In [1]: import numpy as np

In [2]: import numpy.linalg as la

In [3]: np.set_printoptions(suppress=True, linewidth=100)

In [4]: W0 = np.load("layer4.npy")

In [5]: print(W0)
[[-2  3 -3]
 [ 1  6  0]
 [ 0  5 -1]
 [ 1  6  0]
 [ 0  5 -1]]

In [6]: Uu, sigma, vt = la.svd(W0)

In [7]: print(np.argmax(sigma[:-1] / (sigma[1:] + 1e-6)) + 1)
2

In [8]: sigma.round(2) + 0
Out[8]: array([11.58,  3.72,  0.  ])

In [9]: A2 = Uu[:, :2] @ np.diag(sigma[:2]) @ vt[:2]

In [10]: la.matrix_rank(A2)
Out[10]: np.int64(2)

In [11]: np.unique(W0.round(6), axis=0).shape
Out[11]: (3, 3)

In [12]: def softmax(z):
    ...:     e = np.exp(z - z.max(axis=-1, keepdims=True))
    ...:     return e / e.sum(axis=-1, keepdims=True)
    ...: 

In [13]: np.round(softmax(W0[3] + 3), 2) + 0
Out[13]: array([0.01, 0.99, 0.  ])

In [14]: np.round(softmax(10 * W0[3]), 2) + 0
Out[14]: array([0., 1., 0.])

In [15]: scores = W0 @ W0.T / np.sqrt(3)

In [16]: softmax(scores).round(6).argmax(axis=1)
Out[16]: array([0, 1, 1, 1, 1])

In [17]: M = np.array([[7.22, -12.41, -10.85, -2.31, 3.68],
    ...:     [-0.56, 8.57, -5.34, -6.95, 5.35],
    ...:     [-7.8, -5.93, -6.99, -3.0, 4.03]])

In [18]: M
Out[18]: 
array([[  7.22, -12.41, -10.85,  -2.31,   3.68],
       [ -0.56,   8.57,  -5.34,  -6.95,   5.35],
       [ -7.8 ,  -5.93,  -6.99,  -3.  ,   4.03]])

In [19]: rng = np.random.default_rng(19355)

In [20]: A2 = W0 + rng.integers(-2, 3, (5, 2)) @ rng.integers(-2, 3, (2, 3))

In [21]: A2
Out[21]: 
array([[ 2,  3,  1],
       [ 1, 10,  0],
       [-1,  7, -2],
       [ 2,  8,  1],
       [ 2,  1,  1]])

In [22]: la.matrix_rank(A2 - W0, tol=1e-8)
Out[22]: np.int64(2)
